% ipython --no-banner

In [1]: import numpy as np

In [2]: np.set_printoptions(precision=2, suppress=True, linewidth=200, legacy="1.25")

In [3]: X = np.load("run9.npy")

In [4]: X
Out[4]: 
array([[-0.5,  2.1, -1. ,  0.7],
       [ 0. , -0.7, -1.4,  1.2],
       [-6. ,  3. , -2. ,  4. ],
       [-0.7,  1. , -0.1, -0.6],
       [ 0.9,  0.3,  1.7,  0.8],
       [ 0.2,  0.6, -0.3,  0.5],
       [-2. ,  1.5,  0.8,  0. ],
       [-0.3,  0.1,  0.3, -1. ],
       [ 0.1,  0. , -1.1,  1. ],
       [ 0.3,  1.8,  0.4,  0.7],
       [ 1.8, -0.3, -0.6,  0.4],
       [ 1.8, -1.4,  1.7, -0.2],
       [ 0.7,  0.1,  0.3,  1.7]])

In [5]: z = X[:, 1] > np.median(X[:, 1])

In [6]: u = X[z].mean(axis=0) - X[~z].mean(axis=0)

In [7]: np.argsort(-np.abs(u).round(6), kind="stable")
Out[7]: array([0, 1, 2, 3])

In [8]: z.astype(int)
Out[8]: array([1, 0, 1, 1, 0, 1, 1, 0, 0, 1, 0, 0, 0])

In [9]: u
Out[9]: array([-2.16,  1.94, -0.5 ,  0.33])

In [10]: D = np.linalg.norm(X[:, None] - X[None], axis=-1)

In [11]: D[:5, :5]
Out[11]: 
array([[0.  , 2.92, 6.55, 1.94, 3.54],
       [2.92, 0.  , 7.61, 2.88, 3.4 ],
       [6.55, 7.61, 0.  , 7.54, 8.88],
       [1.94, 2.88, 7.54, 0.  , 2.87],
       [3.54, 3.4 , 8.88, 2.87, 0.  ]])

In [12]: D[10].round(6).argsort(kind="stable")[:4]
Out[12]: array([10,  5,  8, 12])

In [13]: np.unravel_index(D.round(6).argmax(), D.shape)
Out[13]: (2, 11)

In [14]: np.linalg.norm(X - X.mean(axis=0), axis=1)
Out[14]: array([1.74, 1.94, 7.26, 1.42, 2.18, 0.56, 2.24, 1.83, 1.27, 1.41, 2.35, 3.54, 1.55])

In [15]: (D + 1e9 * np.eye(13)).round(6).argmin(axis=1)
Out[15]: array([ 9,  8,  6,  7, 12,  8,  3,  3,  1,  5,  5,  4,  5])

In [16]: np.linalg.matrix_rank(D ** 2)
Out[16]: 6

In [17]: np.flatnonzero(D[10] < D.mean() / 2)
Out[17]: array([10])

In [18]: D[10]
Out[18]: array([3.36, 2.16, 9.31, 3.03, 2.57, 1.86, 4.45, 2.71, 1.89, 2.78, 0.  , 2.62, 1.97])

In [19]: D.shape
Out[19]: (13, 13)

In [20]: D.mean(axis=1).argmax()
Out[20]: 2

In [21]: np.linalg.norm(X, axis=1)
Out[21]: array([2.48, 1.97, 8.06, 1.36, 2.1 , 0.86, 2.62, 1.09, 1.49, 1.99, 1.96, 2.85, 1.87])

In [22]: cov = np.cov(X, rowvar=False)

In [23]: np.corrcoef(X.T)
Out[23]: 
array([[ 1.  , -0.77,  0.53, -0.62],
       [-0.77,  1.  , -0.38,  0.46],
       [ 0.53, -0.38,  1.  , -0.56],
       [-0.62,  0.46, -0.56,  1.  ]])

In [24]: X.std(axis=0)
Out[24]: array([1.92, 1.17, 1.08, 1.18])

In [25]: np.argsort(-X.std(axis=0).round(6), kind="stable")
Out[25]: array([0, 3, 1, 2])

In [26]: cov.shape
Out[26]: (4, 4)

In [27]: cov
Out[27]: 
array([[ 3.97, -1.88,  1.18, -1.53],
       [-1.88,  1.49, -0.53,  0.69],
       [ 1.18, -0.53,  1.27, -0.78],
       [-1.53,  0.69, -0.78,  1.52]])

In [28]: feats = np.load("sample6.npy")

In [29]: feats
Out[29]: 
array([[0.2 , 0.2 , 0.6 ],
       [0.33, 0.67, 0.  ],
       [0.43, 0.  , 0.57]])

In [30]: vec = np.array([1, 1, 1])

In [31]: target = feats @ vec

In [32]: target
Out[32]: array([1., 1., 1.])

In [33]: np.round(np.linalg.solve(feats.T, feats[0]), 2) + 0
Out[33]: array([1., 0., 0.])

In [34]: np.linalg.solve(feats, 3 * target)
Out[34]: array([3., 3., 3.])

In [35]: np.linalg.solve(feats, target + feats[:, 1])
Out[35]: array([1., 2., 1.])

In [36]: np.linalg.norm(feats, axis=0)
Out[36]: array([0.58, 0.7 , 0.83])

In [37]: np.round(np.linalg.norm(feats, "nuc"), 2)
Out[37]: 1.88

In [38]: np.linalg.norm(feats, axis=1).argmax()
Out[38]: 1

In [39]: np.linalg.norm(feats, axis=1)
Out[39]: array([0.66, 0.75, 0.71])

In [40]: round(np.linalg.norm(feats, 1), 2), round(np.linalg.norm(feats, np.inf), 2)
Out[40]: (1.17, 1.0)

In [41]: round(float(np.linalg.norm(feats[1], 1)), 2), round(np.linalg.norm(feats[1], np.inf), 2)
Out[41]: (1.0, 0.67)

In [42]: Y = np.array([[0, -1, 1], [-2, 0, 2], [0, -1, 2]])

In [43]: arr = np.triu(Y, 1)

In [44]: arr
Out[44]: 
array([[ 0, -1,  1],
       [ 0,  0,  2],
       [ 0,  0,  0]])

In [45]: U, s, Vh = np.linalg.svd(arr)

In [46]: evecs = Vh[:(s > 1e-8).sum()]

In [47]: rng = np.random.default_rng(6556)

In [48]: vec = arr[1] + -1 * arr[2] + rng.integers(2) * np.eye(3)[2]

In [49]: vec
Out[49]: array([0., 0., 2.])

In [50]: np.linalg.matrix_rank(np.vstack([arr, vec]))
Out[50]: 2

In [51]: np.allclose(evecs.T @ evecs @ vec, vec)
Out[51]: True

In [52]: np.round(arr @ np.linalg.pinv(arr) @ arr, 2) + 0
Out[52]: 
array([[ 0., -1.,  1.],
       [ 0.,  0.,  2.],
       [ 0.,  0.,  0.]])

In [53]: np.abs(np.diag(np.linalg.qr(arr)[1])) > 1e-9
Out[53]: array([False, False, False])

In [54]: np.linalg.lstsq(arr[:-1].T, arr[-1])[2]
Out[54]: 2

In [55]: P = np.triu(np.array([[2, 0, 2], [3, 0, -1], [-1, -2, 3]]), 1) + np.eye(3)

In [56]: Y = P @ arr @ np.linalg.inv(P)

In [57]: round(float(np.linalg.det(Y)), 2)
Out[57]: 0.0

In [58]: P @ arr - arr @ P
Out[58]: 
array([[ 0.,  0., -1.],
       [ 0.,  0.,  0.],
       [ 0.,  0.,  0.]])

In [59]: np.linalg.matrix_rank(arr - arr[0, 0] * np.eye(3))
Out[59]: 2

In [60]: np.linalg.matrix_power(arr - np.diag(np.diag(arr)), 3)
Out[60]: 
array([[0, 0, 0],
       [0, 0, 0],
       [0, 0, 0]])

In [61]: [int(np.linalg.matrix_rank(np.linalg.matrix_power(arr, p))) for p in range(1, 4)]
Out[61]: [2, 1, 0]

In [62]: (arr + arr.T) / 2
Out[62]: 
array([[ 0. , -0.5,  0.5],
       [-0.5,  0. ,  1. ],
       [ 0.5,  1. ,  0. ]])

In [63]: round(float(np.abs(np.linalg.eigvals(arr)).max()), 2)
Out[63]: 0.0

In [64]: arr @ arr
Out[64]: 
array([[ 0,  0, -2],
       [ 0,  0,  0],
       [ 0,  0,  0]])

In [65]: np.linalg.matrix_power(arr, 4)
Out[65]: 
array([[0, 0, 0],
       [0, 0, 0],
       [0, 0, 0]])

In [66]: np.trace(arr)
Out[66]: 0

In [67]: (arr - arr.T) / 2
Out[67]: 
array([[ 0. , -0.5,  0.5],
       [ 0.5,  0. ,  1. ],
       [-0.5, -1. ,  0. ]])

In [68]: z = rng.integers(0, 2, 5)

In [69]: A = np.triu((z[:, None] == z) & (rng.random((5, 5)) < 0.8), 1).astype(int)

In [70]: A += A.T

In [71]: A
Out[71]: 
array([[0, 0, 1, 0, 0],
       [0, 0, 1, 0, 0],
       [1, 1, 0, 0, 0],
       [0, 0, 0, 0, 1],
       [0, 0, 0, 1, 0]])

In [72]: basis = X[[5, 0]].astype(float)

In [73]: for _ in range(6):
    ...:     z = np.linalg.norm(X[:, None] - basis, axis=-1).argmin(axis=1)
    ...:     basis = np.array([X[z == j].mean(axis=0) for j in range(2)])
    ...: 

In [74]: z
Out[74]: array([0, 0, 1, 0, 0, 0, 0, 0, 0, 0, 0, 0, 0])

In [75]: np.abs(basis[1] - basis[0]).argmax()
Out[75]: 0

In [76]: np.bincount(z)
Out[76]: array([12,  1])

In [77]: ev, evecs = np.linalg.eigh(A)

In [78]: vec = np.array([3, 1, 0, 1, -1])

In [79]: vec @ A @ vec
Out[79]: -2

In [80]: round(vec @ A @ vec / (vec @ vec), 2), round(ev[0], 2), np.round(ev[-1], 2)
Out[80]: (-0.17, -1.41, 1.41)

In [81]: np.linalg.eigvalsh(A[1:, 1:])
Out[81]: array([-1., -1.,  1.,  1.])

In [82]: (np.sign(evecs[:, -1].round(6)) == np.sign(evecs[0, -1].round(6))).astype(int)
Out[82]: array([1, 1, 1, 0, 0])

In [83]: (A != 0).astype(int)
Out[83]: 
array([[0, 0, 1, 0, 0],
       [0, 0, 1, 0, 0],
       [1, 1, 0, 0, 0],
       [0, 0, 0, 0, 1],
       [0, 0, 0, 1, 0]])

In [84]: F = np.array([[5.0, 1.0, 2.0], [-2.0, 2.0, -2.0], [-5.0, -1.0, -2.0]])

In [85]: rank = np.linalg.matrix_rank(F)

In [86]: rank
Out[86]: 2

In [87]: null = np.linalg.svd(F)[2][rank:].T

In [88]: np.round(F @ null, 2) + 0
Out[88]: 
array([[0.],
       [0.],
       [0.]])

In [89]: [int(np.linalg.matrix_rank(F[:i])) for i in range(1, len(F) + 1)]
Out[89]: [1, 2, 2]

In [90]: [int(np.linalg.matrix_rank(np.delete(F, i, axis=0))) for i in range(3)]
Out[90]: [2, 1, 2]

In [91]: np.allclose(F @ null, 0)
Out[91]: True

In [92]: np.linalg.matrix_rank(F.T @ F), np.linalg.matrix_rank(F @ F.T)
Out[92]: (2, 2)

In [93]: np.kron(np.eye(2, dtype=int), F)
Out[93]: 
array([[ 5.,  1.,  2.,  0.,  0.,  0.],
       [-2.,  2., -2., -0.,  0., -0.],
       [-5., -1., -2., -0., -0., -0.],
       [ 0.,  0.,  0.,  5.,  1.,  2.],
       [-0.,  0., -0., -2.,  2., -2.],
       [-0., -0., -0., -5., -1., -2.]])

In [94]: U, s, Vh = np.linalg.svd(F)

In [95]: s.round(2) + 0
Out[95]: array([8.09, 2.57, 0.  ])

In [96]: Y = U[:, :2] @ np.diag(s[:2]) @ Vh[:2]

In [97]: np.linalg.matrix_rank(Y)
Out[97]: 2

In [98]: np.round(np.linalg.norm(F - Y, 2), 2), np.round(s[2], 2)
Out[98]: (0.0, 0.0)

In [99]: Y = np.array([[5, 5, 4, 5, 3, 5],
    ...:     [0, 1, 5, 1, 4, 1],
    ...:     [2, 1, 3, 5, 2, 2],
    ...:     [2, 0, 2, 2, 5, 5],
    ...:     [4, 3, 4, 2, 5, 4],
    ...:     [5, 5, 5, 4, 1, 1]])

In [100]: J = Y - Y.T

In [101]: J
Out[101]: 
array([[ 0,  5,  2,  3, -1,  0],
       [-5,  0,  4,  1,  1, -4],
       [-2, -4,  0,  3, -2, -3],
       [-3, -1, -3,  0,  3,  1],
       [ 1, -1,  2, -3,  0,  3],
       [ 0,  4,  3, -1, -3,  0]])

In [102]: vec = np.array([-3, 2, 3, 2, -1, 2])

In [103]: target = J @ vec

In [104]: beta, lr = np.zeros(6), 1 / np.linalg.norm(J, 2) ** 2

In [105]: for i in range(10):
     ...:     beta -= lr * J.T @ (J @ beta - target)
     ...:     if i % 2 == 0: print(i, round(np.linalg.norm(J @ beta - target), 2))
     ...: 
0 9.03
2 6.94
4 6.01
6 5.4
8 4.89

In [106]: round(np.linalg.cond(J), 2)
Out[106]: 4.62

In [107]: q, evecs = np.linalg.qr(J[:, :5])[0], np.linalg.qr(J[:, 5:])[0]

In [108]: s = np.linalg.svd(q.T @ evecs, compute_uv=False)

In [109]: s
Out[109]: array([0.9])

In [110]: Y = np.linalg.inv(J)

In [111]: round(float(np.linalg.det(J) * np.linalg.det(Y)), 2)
Out[111]: 1.0

In [112]: round(np.linalg.slogdet(J)[0], 2)
Out[112]: 1.0

In [113]: np.round(np.linalg.det(J) * Y, 2) + 0
Out[113]: 
array([[    0.,  -188.,  -940., -2162.,  -470., -1598.],
       [  188.,     0.,  -940.,   282., -1034.,   846.],
       [  940.,   940.,     0., -1034.,  1598., -1034.],
       [ 2162.,  -282.,  1034.,     0.,   658., -1504.],
       [  470.,  1034., -1598.,  -658.,     0., -2350.],
       [ 1598.,  -846.,  1034.,  1504.,  2350.,     0.]])

In [114]: (np.abs(Y) > 1e-9).astype(int)
Out[114]: 
array([[0, 1, 1, 1, 1, 1],
       [1, 0, 1, 1, 1, 1],
       [1, 1, 0, 1, 1, 1],
       [1, 1, 1, 0, 1, 1],
       [1, 1, 1, 1, 0, 1],
       [1, 1, 1, 1, 1, 0]])

In [115]: Y.round(2) + 0
Out[115]: 
array([[ 0.  , -0.02, -0.11, -0.24, -0.05, -0.18],
       [ 0.02,  0.  , -0.11,  0.03, -0.12,  0.1 ],
       [ 0.11,  0.11,  0.  , -0.12,  0.18, -0.12],
       [ 0.24, -0.03,  0.12,  0.  ,  0.07, -0.17],
       [ 0.05,  0.12, -0.18, -0.07,  0.  , -0.27],
       [ 0.18, -0.1 ,  0.12,  0.17,  0.27,  0.  ]])

In [116]: np.round(J @ Y, 2) + 0
Out[116]: 
array([[1., 0., 0., 0., 0., 0.],
       [0., 1., 0., 0., 0., 0.],
       [0., 0., 1., 0., 0., 0.],
       [0., 0., 0., 1., 0., 0.],
       [0., 0., 0., 0., 1., 0.],
       [0., 0., 0., 0., 0., 1.]])

In [117]: np.round(np.linalg.inv(Y), 2) + 0
Out[117]: 
array([[ 0.,  5.,  2.,  3., -1.,  0.],
       [-5.,  0.,  4.,  1.,  1., -4.],
       [-2., -4.,  0.,  3., -2., -3.],
       [-3., -1., -3.,  0.,  3.,  1.],
       [ 1., -1.,  2., -3.,  0.,  3.],
       [ 0.,  4.,  3., -1., -3.,  0.]])

In [118]: z = rng.permutation(6)

In [119]: z
Out[119]: array([3, 4, 0, 1, 5, 2])

In [120]: Y = J[z][:, z]

In [121]: np.round(np.linalg.det(Y), 2), np.round(np.linalg.det(J[z]), 2)
Out[121]: (8836.0, -8836.0)

In [122]: Y
Out[122]: 
array([[ 0,  3, -3, -1,  1, -3],
       [-3,  0,  1, -1,  3,  2],
       [ 3, -1,  0,  5,  0,  2],
       [ 1,  1, -5,  0, -4,  4],
       [-1, -3,  0,  4,  0,  3],
       [ 3, -2, -2, -4, -3,  0]])

In [123]: np.diag(Y)
Out[123]: array([0, 0, 0, 0, 0, 0])

In [124]: vec = np.array([2, -2, 0, 3, 2, 2])

In [125]: vec @ J @ vec
Out[125]: 0

In [126]: np.round(np.linalg.eigvals(J).real, 2) + 0
Out[126]: array([0., 0., 0., 0., 0., 0.])

In [127]: round(np.linalg.det(J), 2)
Out[127]: 8836.0

In [128]: np.linalg.svd(J, compute_uv=False)
Out[128]: array([9.07, 9.07, 5.28, 5.28, 1.96, 1.96])

In [129]: q = np.linalg.solve(np.eye(6) - J, np.eye(6) + J)

In [130]: np.round(q @ q.T, 2) + 0
Out[130]: 
array([[1., 0., 0., 0., 0., 0.],
       [0., 1., 0., 0., 0., 0.],
       [0., 0., 1., 0., 0., 0.],
       [0., 0., 0., 1., 0., 0.],
       [0., 0., 0., 0., 1., 0.],
       [0., 0., 0., 0., 0., 1.]])

In [131]: E = np.array([[0.2, 0.2, 0.0, 0.2, 0.2, 0.2],
     ...:     [0.0, 1.0, 0.0, 0.0, 0.0, 0.0],
     ...:     [0.5, 0.0, 0.5, 0.0, 0.0, 0.0],
     ...:     [0.25, 0.0, 0.0, 0.5, 0.25, 0.0],
     ...:     [0.0, 0.0, 0.0, 0.33, 0.67, 0.0],
     ...:     [0.5, 0.0, 0.0, 0.0, 0.0, 0.5]])

In [132]: u, v = E[1], E[5]

In [133]: u @ u
Out[133]: 1.0

In [134]: u @ v
Out[134]: 0.0

In [135]: p = (u @ v) / (u @ u) * u

In [136]: p
Out[136]: array([0., 0., 0., 0., 0., 0.])

In [137]: np.linalg.matrix_rank(np.outer(u, v))
Out[137]: 1

In [138]: round(np.linalg.norm(u + v) ** 2 + np.linalg.norm(u - v) ** 2, 2)
Out[138]: 3.0

In [139]: np.outer(u, v)
Out[139]: 
array([[0. , 0. , 0. , 0. , 0. , 0. ],
       [0.5, 0. , 0. , 0. , 0. , 0.5],
       [0. , 0. , 0. , 0. , 0. , 0. ],
       [0. , 0. , 0. , 0. , 0. , 0. ],
       [0. , 0. , 0. , 0. , 0. , 0. ],
       [0. , 0. , 0. , 0. , 0. , 0. ]])

In [140]: v - p
Out[140]: array([0.5, 0. , 0. , 0. , 0. , 0.5])
